In [1]: import numpy as np

In [2]: from numpy import linalg as LA

In [3]: np.set_printoptions(suppress=True, linewidth=200)

In [4]: def tidy(a):
   ...:     return np.round(a, 4) + 0
   ...: 

In [5]: mat = np.loadtxt("block10.csv", delimiter=",")

In [6]: print(mat)
[[1. 0. 3. 2. 2. 1. 0.]
 [1. 0. 1. 1. 1. 2. 0.]
 [2. 2. 1. 3. 1. 3. 3.]
 [1. 1. 2. 1. 2. 0. 2.]
 [0. 1. 1. 1. 2. 2. 1.]
 [1. 1. 2. 3. 0. 3. 3.]
 [2. 3. 2. 0. 0. 1. 2.]
 [3. 3. 1. 3. 0. 1. 3.]]

In [7]: u, g = mat[3], mat[1]

In [8]: print(u @ u)
15.0

In [9]: print(u @ g)
6.0

In [10]: pr = (u @ g) / (u @ u) * u

In [11]: print(tidy(LA.norm(u + g) ** 2 + LA.norm(u - g) ** 2))
46.0

In [12]: out = np.c_[mat[:, :2] @ np.array([[3, 0], [2, 4]]), np.array([-3, -3, -3, 0, 2, 0, -1, 3])]

In [13]: print(out)
[[ 3.  0. -3.]
 [ 3.  0. -3.]
 [10.  8. -3.]
 [ 5.  4.  0.]
 [ 2.  4.  2.]
 [ 5.  4.  0.]
 [12. 12. -1.]
 [15. 12.  3.]]

In [14]: print(LA.matrix_rank(out))
3

In [15]: print(tidy(LA.norm(out - mat @ LA.lstsq(mat, out)[0], axis=0)))
[0.     0.     3.3369]

In [16]: print(LA.matrix_rank(np.c_[mat, out]))
8

In [17]: print(tidy(LA.lstsq(mat, out[:, 0])[0]))
[3. 2. 0. 0. 0. 0. 0.]

In [18]: hat = out @ LA.solve(out.T @ out, out.T)

In [19]: print(LA.matrix_rank(np.eye(8) - hat))
5

In [20]: hat = mat @ LA.solve(mat.T @ mat, mat.T)

In [21]: print(tidy(np.trace(hat)))
7.0

In [22]: print(np.allclose(hat @ hat, hat))
True

In [23]: print(tidy(LA.eigvalsh(hat)))
[0. 1. 1. 1. 1. 1. 1. 1.]

In [24]: q, V = LA.qr(mat[:, :5])[0], LA.qr(mat[:, 5:])[0]

In [25]: s = LA.svd(q.T @ V, compute_uv=False)

In [26]: print(tidy(LA.norm(q @ q.T - V @ V.T, 2)))
1.0

In [27]: arr = np.array([[-1.3, 0.6, -1.0, -0.5, -1.1, 0.7],
    ...:     [0.3, 0.1, 0.2, 0.0, 0.5, 1.2],
    ...:     [0.6, 0.4, 0.0, -0.3, 0.5, 0.6],
    ...:     [-1.2, 0.5, 0.0, -0.8, -0.1, 0.2],
    ...:     [-1.7, 0.4, 0.5, 3.7, -0.6, 0.1],
    ...:     [-1.2, 0.3, -0.1, -0.8, 2.2, 0.3],
    ...:     [-0.9, -0.3, 0.3, 0.0, -0.8, 0.1],
    ...:     [-0.8, -0.1, 1.9, -0.4, -0.6, 1.4],
    ...:     [-0.4, 0.8, -0.3, 0.2, -1.6, 0.4]])

In [28]: print(arr)
[[-1.3  0.6 -1.  -0.5 -1.1  0.7]
 [ 0.3  0.1  0.2  0.   0.5  1.2]
 [ 0.6  0.4  0.  -0.3  0.5  0.6]
 [-1.2  0.5  0.  -0.8 -0.1  0.2]
 [-1.7  0.4  0.5  3.7 -0.6  0.1]
 [-1.2  0.3 -0.1 -0.8  2.2  0.3]
 [-0.9 -0.3  0.3  0.  -0.8  0.1]
 [-0.8 -0.1  1.9 -0.4 -0.6  1.4]
 [-0.4  0.8 -0.3  0.2 -1.6  0.4]]

In [29]: hat = arr @ LA.solve(arr.T @ arr, arr.T)

In [30]: print(tidy(np.trace(hat)))
6.0

In [31]: out = mat[0, 0] * mat[1:] - np.outer(mat[1:, 0], mat[0])

In [32]: print(out)
[[ 0.  0. -2. -1. -1.  1.  0.]
 [ 0.  2. -5. -1. -3.  1.  3.]
 [ 0.  1. -1. -1.  0. -1.  2.]
 [ 0.  1.  1.  1.  2.  2.  1.]
 [ 0.  1. -1.  1. -2.  2.  3.]
 [ 0.  3. -4. -4. -4. -1.  2.]
 [ 0.  3. -8. -3. -6. -2.  3.]]

In [33]: print(mat[:, 0] / mat[0, 0])
[1. 1. 2. 1. 0. 1. 2. 3.]

In [34]: print(LA.matrix_rank(out), LA.matrix_rank(mat))
6 7

In [35]: x = np.array([2, 4, 0, 0, 2, -3])

In [36]: target = arr @ x

In [37]: print(tidy(target))
[-4.5 -1.6  2.  -1.2 -3.3  2.3 -4.9 -7.4 -2. ]

In [38]: print(tidy(LA.lstsq(arr, target)[0]))
[ 2.  4.  0.  0.  2. -3.]

In [39]: LA.solve(arr, target)
LinAlgError: Last 2 dimensions of the array must be square


In [40]: print(tidy(LA.pinv(arr) @ arr))
[[1. 0. 0. 0. 0. 0.]
 [0. 1. 0. 0. 0. 0.]
 [0. 0. 1. 0. 0. 0.]
 [0. 0. 0. 1. 0. 0.]
 [0. 0. 0. 0. 1. 0.]
 [0. 0. 0. 0. 0. 1.]]

In [41]: rng = np.random.default_rng(227)

In [42]: target = target + 0.1 * rng.normal(size=9)

In [43]: print(tidy(target))
[-4.2797 -1.5231  1.9444 -1.0493 -3.4714  2.3912 -4.8362 -7.2675 -1.9999]

In [44]: beta, *_ = LA.lstsq(arr, target)

In [45]: print(tidy(beta))
[ 1.9232  3.8994 -0.057  -0.069   1.9821 -2.9084]

In [46]: print(tidy(LA.norm(target - arr @ beta)))
0.0733

In [47]: print([round(float(LA.norm(LA.solve(arr.T @ arr + lam * np.eye(6), arr.T @ target))), 2) for lam in (0, 1, 10, 100)])
[5.59, 3.23, 1.66, 0.34]

In [48]: W1 = np.array([[6, -5, 1, -7, -1],
    ...:     [9, 8, 4, 0, 1],
    ...:     [9, 9, -1, -2, -6],
    ...:     [7, -9, 2, -2, -4],
    ...:     [-6, -9, -5, -9, -6],
    ...:     [8, -8, -2, 6, 9]])

In [49]: beta = np.array([3, -9, -5, 4, -2])

In [50]: act = np.maximum(arr @ W1 + beta, 0)

In [51]: print(LA.matrix_rank(act))
5

In [52]: print(tidy((act > 0).mean(axis=0)))
[0.7778 0.5556 0.3333 0.7778 0.7778]

In [53]: cent = np.array([[-1, 5, -7], [-7, 7, -9], [-4, 4, 0], [4, -8, -1], [-9, 6, 2]])

In [54]: print((act @ cent).round(6).argmax(axis=1))
[2 1 1 0 1 0 0 1 1]

In [55]: u, g = arr[3], arr[6]

In [56]: print(tidy(u @ g))
1.03

In [57]: pr = (u @ g) / (u @ u) * u

In [58]: print(tidy((g - pr) @ u))
0.0

In [59]: print(LA.matrix_rank(np.outer(u, g)))
1

In [60]: print(tidy(LA.norm(u + g) ** 2 + LA.norm(u - g) ** 2))
8.04

In [61]: A = np.load("run3.npy")

In [62]: print(A)
[[ 0.   -0.36  0.32]
 [ 0.   -2.07  1.84]
 [ 0.    1.35 -1.2 ]
 [ 0.    1.17 -1.04]
 [ 0.   -2.07  1.84]
 [ 0.   -0.18  0.16]]

In [63]: x = np.array([1, 0, 0])

In [64]: a = np.maximum(A @ x, 0)

In [65]: print(A * (a > 1e-9)[:, None])
[[ 0. -0.  0.]
 [ 0. -0.  0.]
 [ 0.  0. -0.]
 [ 0.  0. -0.]
 [ 0. -0.  0.]
 [ 0. -0.  0.]]

In [66]: print(np.maximum(A @ (3 * x), 0))
[0. 0. 0. 0. 0. 0.]

In [67]: print(np.tanh(A @ x))
[0. 0. 0. 0. 0. 0.]

In [68]: mat @ mat
ValueError: matmul: Input operand 1 has a mismatch in its core dimension 0, with gufunc signature (n?,k),(k,m?)->(n?,m?) (size 8 is different from 7)


In [69]: cov = mat.T @ mat

In [70]: print((mat @ mat.T).shape)
(8, 8)

In [71]: print(np.allclose(cov, cov.T))
True

In [72]: r = LA.matrix_rank(A)

In [73]: print(r)
1

In [74]: null = LA.svd(A)[2][r:].T

In [75]: print([int(LA.matrix_rank(A[:i])) for i in range(1, len(A) + 1)])
[1, 1, 1, 1, 1, 1]

In [76]: print(tidy(null @ null.T))
[[1.     0.     0.    ]
 [0.     0.4414 0.4966]
 [0.     0.4966 0.5586]]

In [77]: print(null.shape)
(3, 2)

In [78]: print(LA.matrix_rank(A.T @ A), LA.matrix_rank(A @ A.T))
1 1

In [79]: print(np.unique(A.round(6), axis=0).shape)
(5, 3)

In [80]: print(tidy(A @ LA.pinv(A) @ A))
[[ 0.   -0.36  0.32]
 [ 0.   -2.07  1.84]
 [ 0.    1.35 -1.2 ]
 [ 0.    1.17 -1.04]
 [ 0.   -2.07  1.84]
 [ 0.   -0.18  0.16]]

In [81]: u = np.array([3, 0, 3])

In [82]: J = u[np.abs(np.subtract.outer(np.arange(3), np.arange(3)))]

In [83]: print(J)
[[3 0 3]
 [0 3 0]
 [3 0 3]]

In [84]: # symmetric

In [85]: u = np.array([1, 0, 2])

In [86]: print(np.correlate(J[1], J[2], "full"))
[0 9 0 9 0]

In [87]: r = LA.matrix_rank(J)

In [88]: print(r)
2

In [89]: null = LA.svd(J)[2][r:].T

In [90]: print([int(LA.matrix_rank(np.delete(J, i, axis=0))) for i in range(3)])
[2, 1, 2]

In [91]: print(null[:, 0] / null[np.abs(null[:, 0]).round(6).argmax(), 0])
[ 1.  0. -1.]

In [92]: print(null.shape)
(3, 1)

In [93]: U, s, Vt = LA.svd(J)

In [94]: print(np.argmax(s[:-1] / (s[1:] + 1e-6)) + 1)
2

In [95]: out = U[:, :2] @ np.diag(s[:2]) @ Vt[:2]

In [96]: print(LA.matrix_rank(out))
2

In [97]: print(tidy(np.abs(J - out).max()))
0.0

In [98]: print(tidy(LA.norm(J - out) / LA.norm(J)))
0.0

In [99]: print(tidy(np.sort(np.abs(LA.eigvals(J)))))
[0. 3. 6.]

In [100]: print(np.trace(J))
9

In [101]: print(tidy(np.poly(J)))
[ 1. -9. 18.  0.]

In [102]: print(tidy(LA.eigvals(J).sum().real))
9.0

In [103]: print(tidy(LA.det(J.T)))
0.0

In [104]: print(tidy(LA.det(2 * J)), tidy(LA.det(J)))
0.0 0.0

In [105]: print(tidy(LA.det(J[::-1])))
0.0

In [106]: W0 = np.array([[5.0, 1.0, 0.0], [0.0, 5.0, 1.0], [0.0, 0.0, 5.0]])

In [107]: # triangular: eigenvalues sit on the diagonal

In [108]: print(tidy(LA.matrix_power(W0 - np.diag(np.diag(W0)), 3)))
[[0. 0. 0.]
 [0. 0. 0.]
 [0. 0. 0.]]

In [109]: print(tidy(np.sort(LA.eigvals(W0))))
[5. 5. 5.]

In [110]: print(LA.matrix_rank(W0 - W0[0, 0] * np.eye(3)))
2

In [111]: print([int(LA.matrix_rank(LA.matrix_power(W0, p))) for p in range(1, 4)])
[3, 3, 3]

In [112]: T = np.stack([W0, 5 * W0, W0[::-1]])

In [113]: print(tidy(LA.norm(T, axis=(1, 2))))
[ 8.775  43.8748  8.775 ]

In [114]: print((T @ W0.T).shape)
(3, 3, 3)

In [115]: print(T.sum(axis=0))
[[30.  6.  5.]
 [ 0. 35.  7.]
 [ 5.  1. 30.]]

In [116]: print(LA.matrix_rank(T))
[3 3 3]

In [117]: print(tidy(LA.det(T)))
[  125. 15625.  -125.]

In [118]: print(T.shape)
(3, 3, 3)

In [119]: ev, V = LA.eig(W0)

In [120]: print(W0 @ V[:, 0] - ev[0] * V[:, 0])
[0. 0. 0.]

In [121]: print(tidy(np.sort(LA.eigvals(LA.inv(W0)))))
[0.2 0.2 0.2]

In [122]: print(ev)
[5. 5. 5.]

In [123]: X = np.loadtxt("w.csv", delimiter=",")

In [124]: print(X)
[[-2. -2. -1.  2.  2.  2. -1.  0.  2.]
 [ 2. -2. -2. -1.  2.  2.  2. -1.  0.]
 [ 0.  2. -2. -2. -1.  2.  2.  2. -1.]
 [-1.  0.  2. -2. -2. -1.  2.  2.  2.]
 [ 2. -1.  0.  2. -2. -2. -1.  2.  2.]
 [ 2.  2. -1.  0.  2. -2. -2. -1.  2.]
 [ 2.  2.  2. -1.  0.  2. -2. -2. -1.]
 [-1.  2.  2.  2. -1.  0.  2. -2. -2.]
 [-2. -1.  2.  2.  2. -1.  0.  2. -2.]]

In [125]: out = X + rng.integers(-2, 3, (9, 4)) @ rng.integers(-2, 3, (4, 9))

In [126]: print(out)
[[  6. -12.   8.   2.   1.   5.   0.   0.   4.]
 [ -2.   5.  -9.  -1.   2.   3.   1.  -3.  -5.]
 [  4.  -2.   3.  -6.   0.   8.   0.   2.  -5.]
 [ -1.  -2.   3.  -2.   3.   1.  -2.   4.   0.]
 [  2.   1.   2.  -6.  -2.   4.  -3.   2.  -4.]
 [  2.   2.  -5.   8.   0.  -7.   1.  -3.   6.]
 [  4.   0.   8.  -7.  -3.   3.   0.  -1.   1.]
 [  1.   0.  -3.  12.   1.   0.   1.  -5.  -4.]
 [ -4.  -2.   3.   4.   3.  -7.   1.   5.   5.]]

In [127]: print(LA.matrix_rank(out - X, tol=1e-8))
4

In [128]: print(out - X)
[[  8. -10.   9.   0.  -1.   3.   1.   0.   2.]
 [ -4.   7.  -7.   0.   0.   1.  -1.  -2.  -5.]
 [  4.  -4.   5.  -4.   1.   6.  -2.   0.  -4.]
 [  0.  -2.   1.   0.   5.   2.  -4.   2.  -2.]
 [  0.   2.   2.  -8.   0.   6.  -2.   0.  -6.]
 [  0.   0.  -4.   8.  -2.  -5.   3.  -2.   4.]
 [  2.  -2.   6.  -6.  -3.   1.   2.   1.   2.]
 [  2.  -2.  -5.  10.   2.   0.  -1.  -3.  -2.]
 [ -2.  -1.   1.   2.   1.  -6.   1.   3.   7.]]

In [129]: print(np.abs(out - X).sum(axis=1))
[34. 27. 30. 18. 26. 28. 25. 27. 24.]
